$ python3 -q
>>> import numpy as np
>>> np.set_printoptions(precision=2, suppress=True, linewidth=100)
>>> F = np.array([[2, 0, 2, 0, 3],
...     [-2, -1, -3, 0, 3],
...     [-2, 0, 3, -2, 3],
...     [2, -1, 0, 0, 1],
...     [1, 2, -2, 1, 1],
...     [-2, -3, 1, -1, -3],
...     [-1, 1, 1, 2, 0],
...     [-2, 3, 2, 1, 2]])
>>> F[:, 2] = 2 * F[:, 4]
>>> print(F)
[[ 2  0  6  0  3]
 [-2 -1  6  0  3]
 [-2  0  6 -2  3]
 [ 2 -1  2  0  1]
 [ 1  2  2  1  1]
 [-2 -3 -6 -1 -3]
 [-1  1  0  2  0]
 [-2  3  4  1  2]]
>>> w1 = np.array([[3, 0, -2, 1, 0],
...     [2, 1, -3, 3, 3],
...     [1, 3, 3, 3, -2],
...     [-1, -1, -2, 2, -2],
...     [3, 1, 0, -1, -2]])
>>> coef = np.array([-2, 3, 1, 3, -1])
>>> hid = np.maximum(F @ w1 + coef, 0)
>>> print((hid > 0).astype(int))
[[1 1 1 1 0]
 [1 1 1 1 0]
 [1 1 1 1 0]
 [1 1 1 1 0]
 [1 1 0 1 0]
 [0 0 0 0 1]
 [0 1 0 1 0]
 [1 1 1 1 0]]
>>> C = np.array([[-5, -6, -6], [-9, -5, -5], [8, 0, 7], [-8, -7, 4], [7, -4, 2]])
>>> print(hid @ C)
[[-351 -374  -49]
 [-128 -236   89]
 [-159 -268   53]
 [-124 -136  -17]
 [-280 -228  -41]
 [  70  -40   20]
 [ -90  -73   26]
 [-334 -291   -7]]
>>> print(w1 @ C)
[[-39 -25 -28]
 [-46 -50 -20]
 [-46 -34   8]
 [-32   5   1]
 [-30  -8 -31]]
>>> print((hid @ C).round(6).argmax(axis=1))
[2 2 2 2 2 0 2 2]
>>> print(np.linalg.cond(F) > 100)
True
>>> print(np.argsort(-np.linalg.norm(F, axis=0).round(6), kind="stable")[:3])
[2 4 0]
>>> print(round(float(np.linalg.norm(F, 2) / np.linalg.norm(F)), 2))
0.89
>>> print(np.linalg.matrix_rank(F, rtol=0.1))
4
>>> K = np.array([[0, 1, 0, 1, 0],
...     [1, 0, 1, 0, 0],
...     [0, 1, 0, 1, 1],
...     [1, 0, 1, 0, 1],
...     [0, 0, 1, 1, 0]])
>>> Uu, s, VT = np.linalg.svd(K)
>>> vecs = VT[:(s > 1e-8).sum()]
>>> rng = np.random.default_rng(4346)
>>> vec = K[1] + -1 * K[4] + rng.integers(2) * np.eye(5)[4]
>>> print(vec)
[ 1.  0.  0. -1.  1.]
>>> print(np.diag(vecs.T @ vecs))
[0.75 0.75 0.75 0.75 1.  ]
>>> print(np.allclose(vecs.T @ vecs @ vec, vec))
True
>>> print(np.linalg.matrix_rank(np.vstack([K, vec])))
4
>>> ev, vecs = np.linalg.eigh(K)
>>> vec = np.array([2, 0, 0, 1, 1])
>>> print(np.abs(K).sum(axis=1).max(), round(float(np.abs(ev).max()), 2))
3 2.48
>>> print(vecs * np.maximum(ev, 0) @ vecs.T)
[[0.55 0.55 0.4  0.4  0.17]
 [0.55 0.55 0.4  0.4  0.17]
 [0.4  0.4  0.72 0.72 0.63]
 [0.4  0.4  0.72 0.72 0.63]
 [0.17 0.17 0.63 0.63 0.64]]
>>> print((np.sign(vecs[:, -1].round(6)) == np.sign(vecs[0, -1].round(6))).astype(int))
[1 1 1 1 1]
>>> print(vec @ K @ vec / (vec @ vec), ev[0], np.round(ev[-1], 2))
1.0 -2.0 2.48
